% ipython --no-banner

In [1]: import numpy as np

In [2]: np.set_printoptions(suppress=True, linewidth=160)

In [3]: K = np.array([[1, -1, 1, -1],
   ...:     [1, 0, 0, 0],
   ...:     [1, 1, 1, 1],
   ...:     [1, 2, 4, 8],
   ...:     [1, 3, 9, 27],
   ...:     [1, 4, 16, 64],
   ...:     [1, 5, 25, 125],
   ...:     [1, 6, 36, 216],
   ...:     [1, 7, 49, 343],
   ...:     [1, 8, 64, 512]])

In [4]: x = np.array([0, 2, 1, 4])

In [5]: target = K @ x

In [6]: print(target)
[  -5    0    7   40  123  280  535  912 1435 2128]

In [7]: rng = np.random.default_rng(78420)

In [8]: target = target + 0.3 * rng.normal(size=10)

In [9]: print(target.round(2))
[  -5.16    0.33    6.91   39.48  123.23  280.04  534.64  911.71 1434.5  2127.61]

In [10]: beta, *_ = np.linalg.lstsq(K, target)

In [11]: print(np.round(K.T @ (target - K @ beta), 2) + 0)
[0. 0. 0. 0.]

In [12]: x = np.array([2, 2, 1, -3])

In [13]: print(K @ np.ones(4))
[  0.   1.   4.  15.  40.  85. 156. 259. 400. 585.]

In [14]: print((K @ x).argmax())
0

In [15]: print((K * x).sum(axis=1))
[    4     2     2   -14   -64  -166  -338  -598  -964 -1454]

In [16]: print(np.linalg.norm(K @ x) <= np.linalg.norm(K, 2) * np.linalg.norm(x) + 1e-9)
True

In [17]: M, _ = np.linalg.qr(np.array([[-0.6, 1.2, -0.4], [-0.3, 0.5, 0.4], [-0.8, 1.1, -0.7]]))

In [18]: print(M.round(2))
[[-0.57  0.79  0.22]
 [-0.29  0.06 -0.96]
 [-0.77 -0.61  0.19]]

In [19]: # orthonormal columns

In [20]: Q = M.astype(float).copy()

In [21]: for j in range(3):
    ...:     Q[:, j] -= Q[:, :j] @ (Q[:, :j].T @ Q[:, j])
    ...:     Q[:, j] /= np.linalg.norm(Q[:, j])
    ...: 

In [22]: print(Q.round(2))
[[-0.57  0.79  0.22]
 [-0.29  0.06 -0.96]
 [-0.77 -0.61  0.19]]

In [23]: x = np.array([0, 0, 3])

In [24]: print(round(np.linalg.norm(x), 2), np.round(np.linalg.norm(M @ x), 2))
3.0 3.0

In [25]: print(np.round(np.abs(np.linalg.eigvals(M)), 2))
[1. 1. 1.]

In [26]: print([p for p in range(1, 25) if np.allclose(np.linalg.matrix_power(M, p), np.eye(3))])
[]

In [27]: print(round(np.linalg.det(M), 2))
1.0

In [28]: print(round(float(np.linalg.det(M.T)), 2))
1.0

In [29]: print(round(np.einsum("ii->", M), 2))
-0.32

In [30]: print(round(float(np.einsum("ij,ji->", M, M)), 2))
0.75

In [31]: print(np.round(np.linalg.det(M[::-1]), 2))
-1.0

In [32]: print(np.round(np.poly(M), 2))
[ 1.    0.32 -0.32 -1.  ]

In [33]: J = np.array([[1, 1, 0, 0, 0, 1],
    ...:     [2, 0, 2, 0, 0, 1],
    ...:     [1, 0, 0, 2, 0, 1],
    ...:     [0, 0, 0, 0, 2, 0],
    ...:     [0, 2, 1, 1, 2, 0],
    ...:     [1, 0, 2, 0, 2, 2],
    ...:     [2, 1, 2, 0, 1, 2],
    ...:     [1, 0, 1, 0, 0, 0],
    ...:     [1, 1, 0, 2, 0, 1],
    ...:     [1, 0, 2, 2, 2, 0]]) * (rng.random((10, 6)) < 0.3)

In [34]: print(J)
[[1 0 0 0 0 1]
 [0 0 2 0 0 0]
 [0 0 0 0 0 1]
 [0 0 0 0 2 0]
 [0 0 0 0 0 0]
 [1 0 0 0 2 0]
 [0 1 0 0 0 0]
 [0 0 0 0 0 0]
 [1 0 0 0 0 0]
 [0 0 0 0 2 0]]

In [35]: # looks like rank 5

In [36]: print(np.linalg.cond(J) > 100)
True

In [37]: f = np.array([-1, -1, -1])

In [38]: print(np.polyval(f, J[8]))
[-3 -1 -1 -1 -1 -1]

In [39]: print(np.convolve(J[8], f))
[-1 -1 -1  0  0  0  0  0]

In [40]: print(np.array([np.convolve(row, f, "same") for row in J]))
[[-1 -1  0  0 -1 -1]
 [ 0 -2 -2 -2  0  0]
 [ 0  0  0  0 -1 -1]
 [ 0  0  0 -2 -2 -2]
 [ 0  0  0  0  0  0]
 [-1 -1  0 -2 -2 -2]
 [-1 -1 -1  0  0  0]
 [ 0  0  0  0  0  0]
 [-1 -1  0  0  0  0]
 [ 0  0  0 -2 -2 -2]]

In [41]: print(np.correlate(J[8], J[9], "full"))
[0 2 0 0 0 0 0 0 0 0 0]
